>>> import numpy as np
>>> np.set_printoptions(precision=2, suppress=True, linewidth=100)
>>> J = np.load("block6.npy")
>>> J
array([[-2,  2, -1, -1, -1,  1],
       [-1,  1,  2,  1,  0,  0],
       [ 0,  1, -1, -2,  0, -1],
       [ 0,  2, -2, -2, -2,  0],
       [-2, -1,  2, -2,  2,  1],
       [-2,  0,  2, -2,  2, -1]])
>>> J.reshape(2, -1)
array([[-2,  2, -1, -1, -1,  1, -1,  1,  2,  1,  0,  0,  0,  1, -1, -2,  0, -1],
       [ 0,  2, -2, -2, -2,  0, -2, -1,  2, -2,  2,  1, -2,  0,  2, -2,  2, -1]])
>>> J.ravel(order="F")
array([-2, -1,  0,  0, -2, -2,  2,  1,  1,  2, -1,  0, -1,  2, -1, -2,  2,  2, -1,  1, -2, -2, -2,
       -2, -1,  0,  0, -2,  2,  2,  1,  0, -1,  0,  1, -1])
>>> T = J.reshape(6, 2, -1)
>>> print(T.shape)
(6, 2, 3)
>>> W0 = np.loadtxt("w.csv", delimiter=",")
>>> W0
array([[1.  , 0.9 , 0.81, 0.73],
       [0.9 , 1.  , 0.9 , 0.81],
       [0.81, 0.9 , 1.  , 0.9 ],
       [0.73, 0.81, 0.9 , 1.  ]])
>>> # equal to its transpose
>>> w, evecs = np.linalg.eigh(W0)
>>> vec = np.array([-4, 2, 0, -5])
>>> round(float(vec @ W0 @ vec), 2)
43.6
>>> np.abs(W0).sum(axis=1).max(), round(np.abs(w).max(), 2)
(np.float64(3.61), np.float64(3.53))
>>> (np.sign(evecs[:, -1].round(6)) == np.sign(evecs[0, -1].round(6))).astype(int)
array([1, 1, 1, 1])
>>> evecs * np.sqrt(w) @ evecs.T
array([[0.78, 0.44, 0.33, 0.28],
       [0.44, 0.72, 0.42, 0.33],
       [0.33, 0.42, 0.72, 0.44],
       [0.28, 0.33, 0.44, 0.78]])
>>> evecs * np.maximum(w, 0) @ evecs.T
array([[1.  , 0.9 , 0.81, 0.73],
       [0.9 , 1.  , 0.9 , 0.81],
       [0.81, 0.9 , 1.  , 0.9 ],
       [0.73, 0.81, 0.9 , 1.  ]])
>>> cent = np.array([[1, 1, 2, -1], [2, -2, 2, 2]])
>>> A = np.repeat(cent, 22 // 2, axis=0)
>>> rng = np.random.default_rng(24)
>>> A = A + 0.05 * rng.normal(size=A.shape)
>>> A
array([[ 1.07,  1.02,  1.94, -1.01],
       [ 0.98,  0.99,  2.03, -1.06],
       [ 1.05,  0.94,  1.99, -0.96],
       [ 1.03,  0.97,  2.09, -0.98],
       [ 0.95,  1.  ,  1.96, -0.98],
       [ 0.93,  1.02,  1.91, -0.95],
       [ 1.01,  1.07,  1.96, -1.1 ],
       [ 0.93,  0.99,  2.1 , -0.97],
       [ 1.07,  0.96,  1.97, -1.02],
       [ 1.06,  0.97,  1.99, -0.92],
       [ 0.96,  1.  ,  1.93, -1.01],
       [ 2.04, -1.94,  1.93,  1.87],
       [ 2.03, -1.92,  1.96,  2.01],
       [ 2.  , -2.11,  1.87,  2.  ],
       [ 2.02, -2.08,  1.98,  1.96],
       [ 1.95, -2.06,  2.06,  2.  ],
       [ 1.99, -2.02,  2.02,  1.97],
       [ 2.01, -2.04,  2.02,  1.98],
       [ 2.03, -2.08,  1.96,  1.94],
       [ 2.08, -2.03,  1.99,  1.91],
       [ 1.95, -2.09,  1.99,  1.95],
       [ 2.07, -2.05,  2.05,  1.99]])
>>> vec = np.array([3, -3, 5, -4])
>>> a = np.maximum(A @ vec, 0)
>>> A.T @ a
array([ 469.78, -166.74,  616.37,  154.09])
>>> print(np.flatnonzero(a > 1e-9))
[ 0  1  2  3  4  5  6  7  8  9 10 11 12 13 14 15 16 17 18 19 20 21]
>>> vec = np.array([5, 7, 7, -9])
>>> rhs = A @ vec
>>> np.round(np.linalg.pinv(A) @ A, 2) + 0
array([[1., 0., 0., 0.],
       [0., 1., 0., 0.],
       [0., 0., 1., 0.],
       [0., 0., 0., 1.]])
>>> np.linalg.lstsq(A, rhs)[0]
array([ 5.,  7.,  7., -9.])
>>> np.linalg.solve(A.T @ A, A.T @ rhs)
array([ 5.,  7.,  7., -9.])
>>> rhs = rhs + 0.02 * rng.normal(size=22)
>>> rhs
array([35.14, 35.6 , 34.38, 35.37, 34.27, 33.73, 36.2 , 35.  , 34.98, 34.26, 34.38, -6.71, -7.67,
       -9.67, -8.19, -8.3 , -7.86, -7.92, -8.2 , -7.07, -8.46, -7.53])
>>> c, *_ = np.linalg.lstsq(A, rhs)
>>> c
array([ 4.98,  7.07,  7.01, -8.92])
>>> proj = A @ np.linalg.solve(A.T @ A, A.T)
>>> np.round(np.linalg.eigvalsh(proj), 2) + 0
array([0., 0., 0., 0., 0., 0., 0., 0., 0., 0., 0., 0., 0., 0., 0., 0., 0., 0., 1., 1., 1., 1.])
>>> print(np.allclose(proj @ proj, proj))
True
>>> Ac = (A - A.mean(axis=0)) / A.std(axis=0)
>>> Ac.std(axis=0)
array([1., 1., 1., 1.])
>>> np.argwhere(np.abs(Ac) > 2)
array([[ 7,  2],
       [13,  2]])
>>> c = np.linalg.lstsq(np.delete(Ac, 0, axis=1), Ac[:, 0])[0]
>>> np.abs(c).argmax()
np.int64(0)
>>> c
array([-0.75, -0.01,  0.25])
>>> Ac = A - A.mean(axis=0)
>>> Uu, sigma, VT = np.linalg.svd(Ac, full_matrices=False)
>>> sigma
array([10.22,  0.26,  0.22,  0.18])
>>> print(np.abs(VT[0]).argmax())
1
>>> print(np.round(sigma ** 2 / (sigma ** 2).sum(), 2) + 0)
[1. 0. 0. 0.]
>>> np.searchsorted(np.cumsum(sigma ** 2) / (sigma ** 2).sum(), 0.9) + 1
np.int64(1)
>>> print(np.linalg.matrix_rank(Ac))
4
>>> np.abs(Uu[:, 0]).argmax()
np.int64(6)
>>> (np.sign(Uu[:, 0]) == np.sign(Uu[0, 0])).astype(int)
array([1, 1, 1, 1, 1, 1, 1, 1, 1, 1, 1, 0, 0, 0, 0, 0, 0, 0, 0, 0, 0, 0])
>>> np.abs(VT[-1])
array([0.21, 0.71, 0.09, 0.66])
>>> E = np.load("case8.npy")
>>> E
array([[ 11.04,  13.72,   2.35,   9.19],
       [  0.34,   7.12, -18.66,  -1.07],
       [ -5.05,  19.22,   1.48,   1.71],
       [  1.17,   2.41, -19.55,   3.24],
       [  8.29,  16.75,  -5.49,   4.54],
       [ -6.38,  -2.69,  13.81,  12.7 ],
       [ 13.54,  -5.68,  -0.99,  13.54],
       [  9.57, -10.94,   2.52,  13.51],
       [-12.15,  15.42,   2.6 ,  -2.8 ],
       [ -5.63,  16.28,  -7.97,  -6.3 ],
       [ -6.35,   3.69, -10.77,  15.17],
       [  6.96, -18.08,   2.85,   4.09],
       [ -2.02,  15.84,   6.8 ,   9.93],
       [-15.36,   7.69,  -4.83,   9.04],
       [ 13.23,  -6.69,  -0.67, -13.4 ],
       [ 15.79,   9.26,  -7.32,   3.34],
       [  4.05, -12.55, -13.04,  -7.49],
       [-15.35,  -4.11, -11.5 ,   3.89],
       [ -8.88,  10.48, -14.23,   2.99],
       [ -4.8 ,  13.31,  11.85,  -7.71],
       [-13.62,  -6.44,   7.7 ,  10.66],
       [-15.47, -12.23,  -0.83,  -3.21],
       [ 18.32,  -7.7 ,   1.08,   1.97],
       [  8.77,   8.75, -15.37,  -3.22],
       [ -1.9 ,   9.24,  10.05,  14.49],
       [-14.83,   6.44, -10.24,  -5.81],
       [  2.18, -12.49, -14.73,  -4.72],
       [  3.47,  11.97,  10.  ,  12.03],
       [ 13.9 ,   1.64,  10.29,   9.91],
       [-17.12,  -0.95,   5.78,   8.52],
       [  9.58, -16.38,  -5.63,   2.88]])
>>> Ac = (E - E.mean(axis=0)) / E.std(axis=0)
>>> np.argwhere(np.abs(Ac) > 2)
array([[14,  3]])
>>> c = np.linalg.lstsq(np.delete(Ac, 2, axis=1), Ac[:, 2])[0]
>>> np.abs(c).argmax()
np.int64(2)
>>> round(1 - np.var(Ac[:, 2] - np.delete(Ac, 2, axis=1) @ c), 2)
np.float64(0.17)
>>> L = np.linalg.cholesky(W0)
>>> L @ L.T
array([[1.  , 0.9 , 0.81, 0.73],
       [0.9 , 1.  , 0.9 , 0.81],
       [0.81, 0.9 , 1.  , 0.9 ],
       [0.73, 0.81, 0.9 , 1.  ]])
>>> vec = np.array([6, 5, -4, -3])
>>> a = np.maximum(E @ vec, 0)
>>> E.T @ a
array([ 8031.01,  9414.27, -9890.33,   321.63])
>>> cent = E[[1, 25]].astype(float)
>>> for _ in range(5):
...     lab = np.linalg.norm(E[:, None] - cent, axis=-1).argmin(axis=1)
...     cent = np.array([E[lab == j].mean(axis=0) for j in range(2)])
... 
>>> lab
array([0, 0, 1, 0, 0, 1, 0, 0, 1, 1, 1, 0, 1, 1, 0, 0, 0, 1, 1, 1, 1, 1, 0, 0, 1, 1, 0, 1, 0, 1, 0])
>>> cent[1] - cent[0]
array([-17.96,   8.5 ,   6.1 ,   2.29])
>>> np.abs(cent[1] - cent[0]).argmax()
np.int64(0)
>>> cent
array([[ 9.12, -2.06, -5.49,  2.42],
       [-8.84,  6.45,  0.61,  4.71]])
>>> np.bincount(lab)
array([15, 16])
>>> other = np.array([[0.5], [-1.9], [-1.4], [-1.4]])
>>> cent = np.array([[1.3, -2.1, -1.0, 1.8]])
>>> K = other @ cent
>>> K
array([[ 0.65, -1.05, -0.5 ,  0.9 ],
       [-2.47,  3.99,  1.9 , -3.42],
       [-1.82,  2.94,  1.4 , -2.52],
       [-1.82,  2.94,  1.4 , -2.52]])
>>> t = np.radians(30)
>>> R = np.eye(4)
>>> R[1, 1] = R[0, 0] = np.cos(t)
>>> R[1, 0], R[0, 1] = -np.sin(t), np.sin(t)
>>> R
array([[ 0.87,  0.5 ,  0.  ,  0.  ],
       [-0.5 ,  0.87,  0.  ,  0.  ],
       [ 0.  ,  0.  ,  1.  ,  0.  ],
       [ 0.  ,  0.  ,  0.  ,  1.  ]])
>>> other = W0 @ R.T
>>> np.allclose(W0 @ W0.T, other @ other.T)
True
>>> other
array([[1.32, 0.28, 0.81, 0.73],
       [1.28, 0.42, 0.9 , 0.81],
       [1.15, 0.37, 1.  , 0.9 ],
       [1.04, 0.34, 0.9 , 1.  ]])
